$ python3 -q
>>> import numpy as np
>>> from numpy import linalg as LA
>>> np.set_printoptions(precision=2, suppress=True, linewidth=200)
>>> arr = np.load("block4.npy")
>>> arr
array([[ 11.33,  14.99, -22.05],
       [  9.99,  11.87, -17.64],
       [  9.61,  11.03, -16.45],
       [  0.83,  -0.1 ,  -0.15],
       [ -0.57,   0.3 ,  -0.07],
       [ -1.09,   0.92,  -0.05],
       [ -1.11,   1.07,   0.36],
       [ -0.54,   0.31,   3.14],
       [ -0.33,  -0.08,   4.1 ],
       [ -0.12,  -0.5 ,   5.06],
       [  0.14,  -1.07,   6.31],
       [  0.34,  -1.53,   7.29],
       [  0.65,  -2.26,   8.79],
       [  1.84,  -5.51,  15.09]])
>>> Z = arr[[5, 12]].astype(float)
>>> for _ in range(7):
...     idx = LA.norm(arr[:, None] - Z, axis=-1).argmin(axis=1)
...     Z = np.array([arr[idx == j].mean(axis=0) for j in range(2)])
... 
>>> idx
array([0, 0, 0, 1, 1, 1, 1, 1, 1, 1, 1, 1, 1, 1])
>>> Z.round(2) + 0
array([[ 10.31,  12.63, -18.71],
       [  0.  ,  -0.77,   4.53]])
>>> Z[1] - Z[0]
array([-10.31, -13.4 ,  23.25])
>>> np.bincount(idx)
array([ 3, 11])
>>> Xc = arr - arr.mean(axis=0)
>>> U, sigma, vt = LA.svd(Xc, full_matrices=False)
>>> vt[0] * np.sign(vt[0, np.abs(vt[0]).argmax()])
array([-0.31, -0.46,  0.83])
>>> np.round(sigma ** 2 / (sigma ** 2).sum(), 2) + 0
array([0.97, 0.03, 0.  ])
>>> (np.sign(U[:, 0]) == np.sign(U[0, 0])).astype(int)
array([1, 1, 1, 0, 0, 0, 0, 0, 0, 0, 0, 0, 0, 0])
>>> np.abs(vt[0]).argmax()
np.int64(2)
